$ python -q
>>> import numpy as np
>>> from numpy import linalg as LA
>>> np.set_printoptions(suppress=True, linewidth=120)
>>> q, _ = LA.qr(np.array([[0.7, 0.4, -0.1, -0.7, -0.4, -0.9],
...     [-0.5, -1.2, -0.3, -1.1, -0.9, -0.3],
...     [-0.2, -1.4, 0.7, -0.4, 2.1, -0.3],
...     [-1.1, 1.8, 0.1, -0.4, 0.6, -1.0],
...     [0.1, -1.7, 1.0, -0.1, -1.1, -0.8],
...     [0.9, -0.4, 0.0, 0.9, -1.0, -0.3]]))
>>> ev = np.array([-3, 2, -5, 4, -5, 3])
>>> K = q @ np.diag(ev) @ q.T
>>> print(K.round(1) + 0)
[[ 2.6  1.6  0.3  1.4 -0.4 -1.7]
 [ 1.6 -1.5  2.9  0.5  1.6  0.6]
 [ 0.3  2.9 -2.4  0.   1.6  1.3]
 [ 1.4  0.5  0.  -1.1 -2.2  1.7]
 [-0.4  1.6  1.6 -2.2 -2.7 -1.1]
 [-1.7  0.6  1.3  1.7 -1.1  1.1]]
>>> x = np.array([-2, -8, -7, -7, 6, 3])
>>> rhs = K @ x
>>> rhs.round(1)
array([-37.1,  -3. ,   6.7,  -6.2, -27.5, -25.9])
>>> np.round(LA.solve(K, K[:, 3]), 1) + 0
array([0., 0., 0., 1., 0., 0.])
>>> np.round(LA.solve(K, 3 * rhs), 1)
array([ -6., -24., -21., -21.,  18.,   9.])
>>> feats = np.diag(10 * np.array([2, -2, 2, 0, -1])) + np.array([[-1, -4, -2, -1, -1],
...     [-2, -1, -4, 3, 5],
...     [1, -1, 4, -3, -2],
...     [-2, -4, 0, 0, 3],
...     [-5, 3, 3, 2, 3]])
>>> feats
array([[ 19,  -4,  -2,  -1,  -1],
       [ -2, -21,  -4,   3,   5],
       [  1,  -1,  24,  -3,  -2],
       [ -2,  -4,   0,   0,   3],
       [ -5,   3,   3,   2,  -7]])
>>> x = np.array([1, 3, 3, 0, 3])
>>> rhs = feats @ x
>>> b, lr = np.zeros(5), 1 / LA.norm(feats, 2) ** 2
>>> for i in range(150):
...     b -= lr * feats.T @ (feats @ b - rhs)
...     if i % 50 == 0: print(i, round(LA.norm(feats @ b - rhs), 1))
... 
0 24.9
50 0.7
100 0.1
>>> round(LA.cond(feats), 1)
np.float64(718.6)
>>> b.round(1)
array([ 0.8,  2.7,  2.7, -1.8,  2.4])
>>> u = np.array([3, 5, 1, 5, 3])
>>> A2 = feats + np.outer(u, np.eye(5)[0])
>>> round(LA.det(A2) / LA.det(feats), 1), np.round(1 + LA.solve(feats, u)[0], 1)
(np.float64(17.0), np.float64(17.0))
>>> LA.matrix_rank(A2 - feats)
np.int64(1)
>>> A2
array([[ 22.,  -4.,  -2.,  -1.,  -1.],
       [  3., -21.,  -4.,   3.,   5.],
       [  2.,  -1.,  24.,  -3.,  -2.],
       [  3.,  -4.,   0.,   0.,   3.],
       [ -2.,   3.,   3.,   2.,  -7.]])
>>> print(LA.matrix_rank(LA.inv(A2) - LA.inv(feats), tol=1e-8))
1
>>> np.einsum("ij,ji->", A2, A2)
np.float64(1530.0)
>>> np.kron(np.eye(2, dtype=int), A2)
array([[ 22.,  -4.,  -2.,  -1.,  -1.,   0.,  -0.,  -0.,  -0.,  -0.],
       [  3., -21.,  -4.,   3.,   5.,   0.,  -0.,  -0.,   0.,   0.],
       [  2.,  -1.,  24.,  -3.,  -2.,   0.,  -0.,   0.,  -0.,  -0.],
       [  3.,  -4.,   0.,   0.,   3.,   0.,  -0.,   0.,   0.,   0.],
       [ -2.,   3.,   3.,   2.,  -7.,  -0.,   0.,   0.,   0.,  -0.],
       [  0.,  -0.,  -0.,  -0.,  -0.,  22.,  -4.,  -2.,  -1.,  -1.],
       [  0.,  -0.,  -0.,   0.,   0.,   3., -21.,  -4.,   3.,   5.],
       [  0.,  -0.,   0.,  -0.,  -0.,   2.,  -1.,  24.,  -3.,  -2.],
       [  0.,  -0.,   0.,   0.,   0.,   3.,  -4.,   0.,   0.,   3.],
       [ -0.,   0.,   0.,   0.,  -0.,  -2.,   3.,   3.,   2.,  -7.]])
>>> print(np.round(np.poly(A2), 1))
[     1.    -18.   -603.   8404.  69524. -47564.]
>>> data = np.load("x.npy")
>>> data
array([[2, 2, 2, 2],
       [2, 4, 4, 4],
       [2, 4, 6, 6],
       [2, 4, 6, 8]])
>>> # symmetric
>>> x = np.ones(4)
>>> for _ in range(5):
...     x = data @ x
...     x /= LA.norm(x)
...     print(round(x @ data @ x, 1))
... 
16.6
16.6
16.6
16.6
16.6
>>> x.round(1)
array([0.2, 0.4, 0.6, 0.7])
>>> rng = np.random.default_rng(209)
>>> idx = rng.permutation(4)
>>> idx
array([2, 3, 1, 0])
>>> A2 = data[idx][:, idx]
>>> np.allclose(A2, data)
False
>>> A2
array([[6, 6, 4, 2],
       [6, 8, 4, 2],
       [4, 4, 4, 2],
       [2, 2, 2, 2]])
>>> np.round(np.sort(np.abs(LA.eigvals(A2))), 1)
array([ 0.6,  0.9,  2. , 16.6])
>>> print(np.diag(A2))
[6 8 4 2]
>>> J = np.loadtxt("sample17.csv", delimiter=",")
>>> print(J)
[[ 3.  0.  0.  0.]
 [ 0. -2. -3. -2.]
 [ 0. -3.  0.  2.]
 [ 0. -3. -2.  1.]]
>>> # splits into 2 blocks
>>> A2 = LA.inv(J)
>>> print(np.round(LA.cond(J), 1))
10.1
>>> (np.abs(A2) > 1e-9).astype(int)
array([[1, 0, 0, 0],
       [0, 1, 1, 1],
       [0, 1, 1, 1],
       [0, 1, 1, 1]])
>>> np.round(LA.det(J) * A2, 1)
array([[-11.,  -0.,  -0.,  -0.],
       [  0.,  12.,  21., -18.],
       [  0.,  -9., -24.,  30.],
       [ -0.,  18.,  15., -27.]])
>>> print(np.round(LA.det(J) * LA.det(A2), 1))
1.0
>>> round(float(LA.slogdet(J)[0]), 1)
-1.0
>>> print(np.round(J @ A2, 1) + 0)
[[1. 0. 0. 0.]
 [0. 1. 0. 0.]
 [0. 0. 1. 0.]
 [0. 0. 0. 1.]]
>>> np.allclose(A2, J.T)
False
>>> E = np.loadtxt("block18.csv", delimiter=",")
>>> print(E)
[[  0.4  -5.6 -15.8 -15.4]
 [ -0.9  -5.8 -14.9 -13.9]
 [  0.1  -5.6 -14.9 -14.3]
 [  1.6  -3.5 -14.1 -14.4]
 [  0.5  -4.3 -15.  -13.9]
 [ -1.   -4.3 -17.7 -15.7]
 [ -0.7  -6.4 -14.  -15.8]
 [ -1.8  -5.4 -16.3 -13.8]
 [ -1.4  -5.7 -16.2 -14.2]
 [  1.4  -4.7 -14.7 -15.8]
 [ -0.4  -5.5 -16.4 -16. ]
 [ -0.5  -4.7 -16.3 -14.9]
 [ -0.5  -5.6 -15.9 -15.9]
 [  0.2  -3.4 -14.5 -14.6]
 [  1.1  -5.1 -15.  -14.6]
 [  1.   -6.5 -16.3 -15.3]]
>>> Uu, sigma, Vh = LA.svd(E)
>>> print(np.argmax(sigma[:-1] / (sigma[1:] + 1e-6)) + 1)
1
>>> A2 = Uu[:, :1] @ np.diag(sigma[:1]) @ Vh[:1]
>>> np.round(LA.norm(E - A2, 2), 1), round(float(sigma[1]), 1)
(np.float64(4.5), 4.5)
>>> print(round(float(np.abs(E - A2).max()), 1))
1.7
>>> print(LA.matrix_rank(A2))
1
